$ ipython --no-banner

In [1]: import numpy as np

In [2]: np.set_printoptions(precision=3, suppress=True, linewidth=100)

In [3]: tidy = lambda a: np.round(a, 3) + 0

In [4]: W0 = np.load("arr.npy")

In [5]: W0
Out[5]: 
array([[-0.109,  1.495,  1.487,  4.568, -0.039],
       [ 0.003, -0.89 , -1.258, -3.152,  0.099],
       [-0.066, -0.174, -0.158, -0.766, -0.002],
       [ 0.142,  0.87 ,  0.686,  1.909,  0.008],
       [-0.084, -0.753, -0.688, -2.264,  0.027],
       [ 0.097,  1.077,  1.11 ,  3.59 , -0.189],
       [ 0.235, -0.581, -0.344, -1.553, -0.053],
       [-0.056, -0.12 , -0.244, -0.783, -0.07 ],
       [-0.077, -0.483, -0.683, -1.914, -0.139],
       [ 0.031, -0.238, -0.102, -0.32 , -0.013],
       [ 0.064,  0.328,  0.548,  1.203,  0.011],
       [ 0.124, -0.218, -0.277, -0.539,  0.129],
       [-0.027, -0.012,  0.064, -0.023, -0.049],
       [ 0.102,  0.615,  0.334,  1.438,  0.14 ],
       [ 0.046,  1.184,  0.945,  3.207,  0.083],
       [-0.184, -1.341, -1.185, -3.91 , -0.192],
       [ 0.018,  0.725,  0.722,  2.331, -0.105],
       [ 0.146,  1.292,  1.184,  3.884, -0.077],
       [-0.028,  0.413,  0.378,  0.93 ,  0.172],
       [ 0.087, -0.407, -0.465, -0.907,  0.079],
       [ 0.165,  0.547,  0.766,  2.365, -0.156],
       [ 0.036, -0.905, -1.129, -2.93 ,  0.038],
       [ 0.128, -0.415, -0.113, -0.718, -0.063],
       [ 0.187, -2.759, -2.643, -8.007,  0.034]])

In [6]: np.linalg.norm(W0, axis=1).argmax()
Out[6]: np.int64(23)

In [7]: tidy(np.linalg.norm(W0[8], 1)), tidy(np.linalg.norm(W0[8], np.inf))
Out[7]: (np.float64(3.296), np.float64(1.914))

In [8]: tidy(np.linalg.norm(W0, 1)), tidy(np.linalg.norm(W0, np.inf))
Out[8]: (np.float64(53.211), np.float64(13.63))

In [9]: W2 = W0[[22, 23]].astype(float)

In [10]: for _ in range(4):
    ...:     lab = np.linalg.norm(W0[:, None] - W2, axis=-1).argmin(axis=1)
    ...:     W2 = np.array([W0[lab == j].mean(axis=0) for j in range(2)])
    ...: 

In [11]: lab
Out[11]: array([0, 0, 0, 0, 0, 0, 0, 0, 0, 0, 0, 0, 0, 0, 0, 0, 0, 0, 0, 0, 0, 0, 0, 1])

In [12]: tidy(W2)
Out[12]: 
array([[ 0.034,  0.087,  0.069,  0.245, -0.016],
       [ 0.187, -2.759, -2.643, -8.007,  0.034]])

In [13]: np.abs(W2[1] - W2[0]).argmax()
Out[13]: np.int64(3)

In [14]: tidy(W2[1] - W2[0])
Out[14]: array([ 0.153, -2.846, -2.712, -8.252,  0.05 ])

In [15]: out = W2 / np.linalg.norm(W2, axis=1)
---------------------------------------------------------------------------
ValueError                                Traceback (most recent call last)
Cell In[15], line 1
----> 1 out = W2 / np.linalg.norm(W2, axis=1)

ValueError: operands could not be broadcast together with shapes (2,5) (2,) 

In [16]: out = W2 / np.linalg.norm(W2, axis=1, keepdims=True)

In [17]: G = out @ out.T

In [18]: (G - 2 * np.eye(2)).round(6).argmax(axis=1)
Out[18]: array([1, 0])

In [19]: tidy(np.linalg.norm(out, axis=1))
Out[19]: array([1., 1.])

In [20]: tidy(G)
Out[20]: 
array([[ 1.   , -0.987],
       [-0.987,  1.   ]])

In [21]: tidy(np.degrees(np.arccos(np.clip(G[0, 1], -1, 1))))
Out[21]: np.float64(170.587)

In [22]: E = np.array([[1, 1, 1, 1, 1, 1, 1, 1],
    ...:     [1, 1, -1, -1, 1, 1, -1, -1],
    ...:     [1, 1, 1, 1, -1, -1, -1, -1]])

In [23]: out = np.array([[2, 3, 3],
    ...:     [4, 3, 0],
    ...:     [6, 5, 5],
    ...:     [0, 0, 0],
    ...:     [6, 6, 4],
    ...:     [8, 1, 7],
    ...:     [3, 6, 8],
    ...:     [7, 7, 9]])

In [24]: out.T @ E.T
Out[24]: 
array([[ 36,   4, -12],
       [ 31,  -5,  -9],
       [ 36,  -8, -20]])

In [25]: np.linalg.matrix_rank(np.vstack([E, out.T]))
Out[25]: np.int64(6)

In [26]: out = E[0, 0] * E[1:] - np.outer(E[1:, 0], E[0])

In [27]: out
Out[27]: 
array([[ 0,  0, -2, -2,  0,  0, -2, -2],
       [ 0,  0,  0,  0, -2, -2, -2, -2]])

In [28]: np.linalg.matrix_rank(out), np.linalg.matrix_rank(E)
Out[28]: (np.int64(2), np.int64(3))

In [29]: E.ravel(order="F")
Out[29]: 
array([ 1,  1,  1,  1,  1,  1,  1, -1,  1,  1, -1,  1,  1,  1, -1,  1,  1, -1,  1, -1, -1,  1, -1,
       -1])

In [30]: E.reshape(-1, 2)
Out[30]: 
array([[ 1,  1],
       [ 1,  1],
       [ 1,  1],
       [ 1,  1],
       [ 1,  1],
       [-1, -1],
       [ 1,  1],
       [-1, -1],
       [ 1,  1],
       [ 1,  1],
       [-1, -1],
       [-1, -1]])

In [31]: blk = E.reshape(3, 2, -1)

In [32]: np.swapaxes(blk, 1, 2)[0]
Out[32]: 
array([[1, 1],
       [1, 1],
       [1, 1],
       [1, 1]])

In [33]: blk.sum(axis=1)
Out[33]: 
array([[ 2,  2,  2,  2],
       [ 2,  2, -2, -2],
       [ 0,  0,  0,  0]])

In [34]: Uu, s, vt = np.linalg.svd(E, full_matrices=False)

In [35]: tidy(s)
Out[35]: array([2.828, 2.828, 2.828])

In [36]: tidy(np.sqrt((s ** 2).sum())), tidy(np.linalg.norm(E))
Out[36]: (np.float64(4.899), np.float64(4.899))

In [37]: tidy(vt @ vt.T)
Out[37]: 
array([[1., 0., 0.],
       [0., 1., 0.],
       [0., 0., 1.]])

In [38]: tidy(np.cumsum(s ** 2) / np.sum(s ** 2))
Out[38]: array([0.333, 0.667, 1.   ])

In [39]: mat = np.vander(np.arange(7) - 2, 4, increasing=True)

In [40]: mat
Out[40]: 
array([[ 1, -2,  4, -8],
       [ 1, -1,  1, -1],
       [ 1,  0,  0,  0],
       [ 1,  1,  1,  1],
       [ 1,  2,  4,  8],
       [ 1,  3,  9, 27],
       [ 1,  4, 16, 64]])

In [41]: np.argsort(-np.linalg.norm(W0, axis=0).round(6), kind="stable")[:3]
Out[41]: array([3, 1, 2])

In [42]: tidy(np.abs(np.linalg.svd(W0)[2][-1]))
Out[42]: array([0.45 , 0.61 , 0.18 , 0.265, 0.568])

In [43]: np.linalg.cond(W0) > 100
Out[43]: np.False_

In [44]: th = np.radians(72)

In [45]: R = np.eye(8)

In [46]: R[7, 7] = R[1, 1] = np.cos(th)

In [47]: R[7, 1], R[1, 7] = -np.sin(th), np.sin(th)

In [48]: tidy(R)
Out[48]: 
array([[ 1.   ,  0.   ,  0.   ,  0.   ,  0.   ,  0.   ,  0.   ,  0.   ],
       [ 0.   ,  0.309,  0.   ,  0.   ,  0.   ,  0.   ,  0.   ,  0.951],
       [ 0.   ,  0.   ,  1.   ,  0.   ,  0.   ,  0.   ,  0.   ,  0.   ],
       [ 0.   ,  0.   ,  0.   ,  1.   ,  0.   ,  0.   ,  0.   ,  0.   ],
       [ 0.   ,  0.   ,  0.   ,  0.   ,  1.   ,  0.   ,  0.   ,  0.   ],
       [ 0.   ,  0.   ,  0.   ,  0.   ,  0.   ,  1.   ,  0.   ,  0.   ],
       [ 0.   ,  0.   ,  0.   ,  0.   ,  0.   ,  0.   ,  1.   ,  0.   ],
       [ 0.   , -0.951,  0.   ,  0.   ,  0.   ,  0.   ,  0.   ,  0.309]])

In [49]: out = E @ R.T

In [50]: tidy(np.linalg.det(R)), tidy(np.trace(R))
Out[50]: (np.float64(1.0), np.float64(6.618))

In [51]: np.allclose(np.linalg.norm(E, axis=1), np.linalg.norm(out, axis=1))
Out[51]: True

In [52]: tidy(np.abs(out - E).max(axis=0))
Out[52]: array([0.   , 1.642, 0.   , 0.   , 0.   , 0.   , 0.   , 1.642])

In [53]: tidy(out)
Out[53]: 
array([[ 1.   ,  1.26 ,  1.   ,  1.   ,  1.   ,  1.   ,  1.   , -0.642],
       [ 1.   , -0.642, -1.   , -1.   ,  1.   ,  1.   , -1.   , -1.26 ],
       [ 1.   , -0.642,  1.   ,  1.   , -1.   , -1.   , -1.   , -1.26 ]])

In [54]: M = np.loadtxt("m.csv", delimiter=",")

In [55]: M
Out[55]: 
array([[  5.193, -13.983,  -2.714,   0.542,  -4.491],
       [ -3.278, -11.203,  -5.004,  -1.029,  -3.319],
       [  9.606, -12.38 ,   0.089,   1.691,  -3.706],
       [  2.098,  -0.415,   3.144,   1.684,   1.822],
       [ -9.117,  12.011,   1.115,  -1.009,   4.488],
       [ -7.994,   2.364,  -1.099,  -0.81 ,   2.026],
       [ -2.113,   0.377,  -3.118,  -1.653,  -1.793],
       [ -7.796, -13.982,  -6.108,  -1.123,  -2.678],
       [ 12.172,   4.424,   1.82 ,   0.164,  -2.703],
       [ -2.096,   1.603,   1.07 ,   0.368,   1.715],
       [  5.612,   3.204,   1.805,   0.429,  -0.398],
       [ -4.011,  -3.192,   0.081,   0.63 ,   1.391],
       [ -6.983,   0.408,  -2.889,  -1.538,   0.111],
       [ -5.083,   5.151,  -1.876,  -1.666,   0.403],
       [-12.9  ,  -7.558,  -3.794,  -0.674,   1.208]])

In [56]: hat = M @ np.linalg.solve(M.T @ M, M.T)

In [57]: tidy(np.linalg.eigvalsh(hat))
Out[57]: array([0., 0., 0., 0., 0., 0., 0., 0., 0., 0., 1., 1., 1., 1., 1.])

In [58]: tidy(np.trace(hat))
Out[58]: np.float64(5.0)

In [59]: tidy(np.diag(hat))
Out[59]: 
array([0.343, 0.429, 0.304, 0.311, 0.378, 0.22 , 0.377, 0.356, 0.432, 0.41 , 0.099, 0.361, 0.249,
       0.187, 0.544])
